% ipython --no-banner

In [1]: import numpy as np

In [2]: np.set_printoptions(precision=2, suppress=True, linewidth=120)

In [3]: F = np.array([[1, 0, 0, 0, 0, 0, 0, 0],
   ...:     [-2, 1, 0, 0, 0, 0, 0, 0],
   ...:     [-3, -2, 1, 0, 0, 0, 0, 0],
   ...:     [2, -1, -3, 1, 0, 0, 0, 0],
   ...:     [3, 3, -2, 2, 1, 0, 0, 0],
   ...:     [-2, -3, -3, 1, 3, 1, 0, 0],
   ...:     [-3, 0, 3, 0, 0, 1, 1, 0],
   ...:     [1, -2, -1, 2, -3, 1, 3, 1]])

In [4]: Uu, sig, VT = np.linalg.svd(F)

In [5]: print(np.argmax(sig[:-1] / (sig[1:] + 1e-6)) + 1)
7

In [6]: print(sig.round(2) + 0)
[7.87 6.4  5.45 3.04 1.58 0.75 0.26 0.  ]

In [7]: B = Uu[:, :7] @ np.diag(sig[:7]) @ VT[:7]

In [8]: print(np.linalg.matrix_rank(B))
7

In [9]: print(np.round(np.linalg.norm(F - B, 2), 2), round(sig[7], 2))
0.0 0.0

In [10]: print(round(np.linalg.norm(F - B) / np.linalg.norm(F), 2))
0.0

In [11]: print(B.round(2) + 0)
[[ 1.  0.  0.  0.  0.  0.  0.  0.]
 [-2.  1.  0.  0.  0.  0.  0.  0.]
 [-3. -2.  1.  0.  0.  0.  0.  0.]
 [ 2. -1. -3.  1.  0.  0.  0.  0.]
 [ 3.  3. -2.  2.  1.  0.  0.  0.]
 [-2. -3. -3.  1.  3.  1.  0.  0.]
 [-3.  0.  3.  0.  0.  1.  1.  0.]
 [ 1. -2. -1.  2. -3.  1.  3.  1.]]

In [12]: print(np.unique(B.round(6), axis=0).shape)
(8, 8)

In [13]: print(np.round(B @ np.linalg.pinv(B) @ B, 2) + 0)
[[ 1.  0.  0.  0.  0.  0.  0.  0.]
 [-2.  1.  0.  0.  0.  0.  0.  0.]
 [-3. -2.  1.  0.  0.  0.  0.  0.]
 [ 2. -1. -3.  1.  0.  0.  0.  0.]
 [ 3.  3. -2.  2.  1.  0.  0.  0.]
 [-2. -3. -3.  1.  3.  1.  0.  0.]
 [-3.  0.  3.  0.  0.  1.  1.  0.]
 [ 1. -2. -1.  2. -3.  1.  3.  1.]]

In [14]: print(np.abs(np.diag(np.linalg.qr(B)[1])) > 1e-9)
[ True  True  True  True  True  True  True False]

In [15]: print(np.argsort(-np.linalg.norm(F, axis=0).round(6), kind="stable")[:3])
[0 2 1]

In [16]: print(round(float(np.linalg.norm(F, 2) / np.linalg.norm(F)), 2))
0.65

In [17]: print([round(float(x), 2) for x in np.linalg.svd(F, compute_uv=False)[:3]])
[7.87, 6.4, 5.45]

In [18]: K = np.array([[0.0, 5.0, 7.0, 1.0],
    ...:     [4.0, 4.0, -9.0, -1.0],
    ...:     [4.0, 2.0, 7.0, 1.0],
    ...:     [0.0, 0.0, 0.0, 0.0]])

In [19]: r = np.linalg.matrix_rank(K)

In [20]: print(r)
3

In [21]: N = np.linalg.svd(K)[2][r:].T

In [22]: print(N[:, 0] / N[np.abs(N[:, 0]).round(6).argmax(), 0])
[-0.02 -0.02 -0.13  1.  ]

In [23]: print([int(np.linalg.matrix_rank(K[:, :j + 1])) for j in range(4)])
[1, 2, 3, 3]

In [24]: print([int(np.linalg.matrix_rank(np.delete(K, i, axis=0))) for i in range(4)])
[2, 2, 2, 3]

In [25]: print(np.argsort(-np.linalg.norm(K, axis=0).round(6), kind="stable")[:3])
[2 1 0]

In [26]: print(round(np.linalg.norm(K, 2) / np.linalg.norm(K), 2))
0.84

In [27]: Uu, sig, VT = np.linalg.svd(K)

In [28]: vecs = VT[:(sig > 1e-8).sum()]

In [29]: rng = np.random.default_rng(784860)

In [30]: vec = K[0] + 4 * K[2] + rng.integers(2) * np.eye(4)[0]

In [31]: print(vec)
[17. 13. 35.  5.]

In [32]: print(np.diag(vecs.T @ vecs))
[1.   1.   0.98 0.02]

In [33]: print(np.allclose(vecs.T @ vecs @ vec, vec))
False

In [34]: mat = np.array([[0.83, -25.7, 29.04],
    ...:     [2.46, 2.58, -2.23],
    ...:     [-0.96, -8.55, 7.92],
    ...:     [5.57, 3.92, 3.96],
    ...:     [-0.23, -0.25, 3.08],
    ...:     [-3.37, 5.02, -9.43],
    ...:     [-3.19, 16.05, -20.11],
    ...:     [-3.9, 4.29, -7.67],
    ...:     [1.51, 2.57, -0.46],
    ...:     [2.73, -7.31, 10.46],
    ...:     [1.66, -9.22, 11.23]])

In [35]: F.reshape(8, 9)
---------------------------------------------------------------------------
ValueError                                Traceback (most recent call last)
Cell In[35], line 1
----> 1 F.reshape(8, 9)

ValueError: cannot reshape array of size 64 into shape (8,9)

In [36]: print(F.reshape(-1, 2))
[[ 1  0]
 [ 0  0]
 [ 0  0]
 [ 0  0]
 [-2  1]
 [ 0  0]
 [ 0  0]
 [ 0  0]
 [-3 -2]
 [ 1  0]
 [ 0  0]
 [ 0  0]
 [ 2 -1]
 [-3  1]
 [ 0  0]
 [ 0  0]
 [ 3  3]
 [-2  2]
 [ 1  0]
 [ 0  0]
 [-2 -3]
 [-3  1]
 [ 3  1]
 [ 0  0]
 [-3  0]
 [ 3  0]
 [ 0  1]
 [ 1  0]
 [ 1 -2]
 [-1  2]
 [-3  1]
 [ 3  1]]

In [37]: print(F.ravel(order="F"))
[ 1 -2 -3  2  3 -2 -3  1  0  1 -2 -1  3 -3  0 -2  0  0  1 -3 -2 -3  3 -1  0  0  0  1  2  1  0  2  0  0  0  0  1  3  0
 -3  0  0  0  0  0  1  1  1  0  0  0  0  0  0  1  3  0  0  0  0  0  0  0  1]

In [38]: T = F.reshape(8, 2, -1)

In [39]: print(np.einsum("ihd,ihd->ih", T, T))
[[ 1  0]
 [ 5  0]
 [14  0]
 [15  0]
 [26  1]
 [23 10]
 [18  2]
 [10 20]]

In [40]: print(T.shape)
(8, 2, 4)

In [41]: print(T.transpose(1, 0, 2))
[[[ 1  0  0  0]
  [-2  1  0  0]
  [-3 -2  1  0]
  [ 2 -1 -3  1]
  [ 3  3 -2  2]
  [-2 -3 -3  1]
  [-3  0  3  0]
  [ 1 -2 -1  2]]

 [[ 0  0  0  0]
  [ 0  0  0  0]
  [ 0  0  0  0]
  [ 0  0  0  0]
  [ 1  0  0  0]
  [ 3  1  0  0]
  [ 0  1  1  0]
  [-3  1  3  1]]]

In [42]: print(T.sum(axis=1))
[[ 1  0  0  0]
 [-2  1  0  0]
 [-3 -2  1  0]
 [ 2 -1 -3  1]
 [ 4  3 -2  2]
 [ 1 -2 -3  1]
 [-3  1  4  0]
 [-2 -1  2  3]]

In [43]: print(np.einsum("ihd,jhd->hij", T, T).shape)
(2, 8, 8)

In [44]: print(T[:, 0])
[[ 1  0  0  0]
 [-2  1  0  0]
 [-3 -2  1  0]
 [ 2 -1 -3  1]
 [ 3  3 -2  2]
 [-2 -3 -3  1]
 [-3  0  3  0]
 [ 1 -2 -1  2]]

In [45]: print(np.swapaxes(T, 1, 2)[7])
[[ 1 -3]
 [-2  1]
 [-1  3]
 [ 2  1]]

In [46]: def softmax(z):
    ...:     e = np.exp(z - z.max(axis=-1, keepdims=True))
    ...:     return e / e.sum(axis=-1, keepdims=True)
    ...: 

In [47]: print(softmax(F[0] + 3))
[0.28 0.1  0.1  0.1  0.1  0.1  0.1  0.1 ]

In [48]: print(softmax(F).sum(axis=1))
[1. 1. 1. 1. 1. 1. 1. 1.]

In [49]: print(softmax(F[0]))
[0.28 0.1  0.1  0.1  0.1  0.1  0.1  0.1 ]

In [50]: att = F @ F.T / np.sqrt(8)

In [51]: print(softmax(att).round(6).argmax(axis=1))
[4 6 2 3 4 5 6 7]

In [52]: print(np.round(softmax(att + np.triu(np.full(att.shape, -np.inf), 1)), 2) + 0)
[[1.   0.   0.   0.   0.   0.   0.   0.  ]
 [0.08 0.92 0.   0.   0.   0.   0.   0.  ]
 [0.   0.03 0.97 0.   0.   0.   0.   0.  ]
 [0.01 0.   0.   0.99 0.   0.   0.   0.  ]
 [0.   0.   0.   0.   1.   0.   0.   0.  ]
 [0.   0.   0.   0.   0.   1.   0.   0.  ]
 [0.   0.01 0.06 0.   0.   0.   0.94 0.  ]
 [0.   0.   0.   0.   0.   0.   0.   1.  ]]

In [53]: M = np.array([[1, -1], [1, 0], [1, 1], [1, 2]])

In [54]: print(M)
[[ 1 -1]
 [ 1  0]
 [ 1  1]
 [ 1  2]]

In [55]: proj = M @ np.linalg.solve(M.T @ M, M.T)

In [56]: print(np.round((np.eye(4) - proj) @ M, 2) + 0)
[[0. 0.]
 [0. 0.]
 [0. 0.]
 [0. 0.]]

In [57]: print(np.round(proj @ M[:, 1], 2) + 0)
[-1.  0.  1.  2.]

In [58]: print(np.round(np.linalg.eigvalsh(proj), 2) + 0)
[0. 0. 1. 1.]

In [59]: E = np.array([[-2, 0, 0, 0, 0, -2, 0],
    ...:     [0, -2, 0, 0, -2, 0, 0],
    ...:     [0, 0, -1, 0, 0, 0, 1],
    ...:     [-1, 0, 0, 0, 0, 1, 0],
    ...:     [0, -2, 0, 0, 2, 0, 0],
    ...:     [-1, 0, 0, 2, 0, -2, 0],
    ...:     [0, 0, 0, 0, 0, 0, 0]])

In [60]: z = rng.permutation(7)

In [61]: print(z)
[3 2 1 0 4 5 6]

In [62]: B = E[z][:, z]

In [63]: print(np.sort(np.abs(np.linalg.eigvals(B))))
[0.   1.   1.24 2.   2.83 2.83 3.24]

In [64]: print(B)
[[ 0  0  0 -1  0  1  0]
 [ 0 -1  0  0  0  0  1]
 [ 0  0 -2  0 -2  0  0]
 [ 0  0  0 -2  0 -2  0]
 [ 0  0 -2  0  2  0  0]
 [ 2  0  0 -1  0 -2  0]
 [ 0  0  0  0  0  0  0]]

In [65]: J = rng.normal(size=(19, 3))

In [66]: J = 20 * J / np.linalg.norm(J, axis=1, keepdims=True)

In [67]: print(J.round(2) + 0)
[[-18.85   5.87  -3.22]
 [ 14.35  13.82   1.78]
 [ 14.86   9.8    9.12]
 [  8.62  -2.29  17.9 ]
 [ 13.81  10.41  10.04]
 [ 15.98   3.1  -11.62]
 [  3.35  19.64   1.79]
 [  5.21 -18.11  -6.69]
 [  0.44  -9.04  17.84]
 [ -6.71  11.53 -14.9 ]
 [-14.35   0.   -13.93]
 [  0.75  -2.21  19.86]
 [ 11.95  14.82   6.14]
 [  1.34 -13.35  14.83]
 [ 13.76 -13.57   5.13]
 [  3.9   16.8  -10.13]
 [-13.97   1.64 -14.21]
 [-19.15   0.78  -5.71]
 [ -0.11  -6.5   18.91]]

In [68]: z = J[:, 0] > np.median(J[:, 0])

In [69]: f = J[z].mean(axis=0) - J[~z].mean(axis=0)

In [70]: print(((J - J.mean(axis=0)) @ f > 0).astype(int))
[0 1 1 1 1 1 1 0 0 0 0 0 1 0 1 1 0 0 0]

In [71]: print(round((((J - J.mean(axis=0)) @ f > 0) == z).mean(), 2))
0.89

In [72]: Xc = J - J.mean(axis=0)

In [73]: vecs = np.linalg.svd(Xc)[2][:2]

In [74]: B = Xc - Xc @ vecs.T @ vecs

In [75]: print((Xc @ vecs.T).std(axis=0))
[13.9  11.43]

In [76]: print(np.round(np.linalg.norm(B) / np.linalg.norm(Xc), 2))
0.4

In [77]: print(np.diag(vecs.T @ vecs))
[0.67 0.7  0.62]

In [78]: Xc = J - J.mean(axis=0)

In [79]: Uu, sig, VT = np.linalg.svd(Xc, full_matrices=False)

In [80]: print(np.abs(VT[0]).argmax())
2

In [81]: print(np.round(Xc.mean(axis=0), 2) + 0)
[0. 0. 0.]

In [82]: print(sig)
[60.58 49.83 34.45]

In [83]: print(np.searchsorted(np.cumsum(sig ** 2) / (sig ** 2).sum(), 0.9) + 1)
3

In [84]: print(VT[0] * np.sign(VT[0, np.abs(VT[0]).argmax()]))
[ 0.56 -0.28  0.78]

In [85]: proj = J @ np.linalg.solve(J.T @ J, J.T)

In [86]: print(np.allclose(proj @ proj, proj))
True

In [87]: print(np.diag(proj))
[0.2  0.15 0.13 0.12 0.13 0.25 0.19 0.27 0.14 0.12 0.11 0.17 0.15 0.13 0.19 0.14 0.11 0.16 0.15]

In [88]: print(round(float(np.trace(proj)), 2))
3.0

In [89]: print(np.round(proj @ J[:, 1], 2) + 0)
[  5.87  13.82   9.8   -2.29  10.41   3.1   19.64 -18.11  -9.04  11.53   0.    -2.21  14.82 -13.35 -13.57  16.8    1.64
   0.78  -6.5 ]
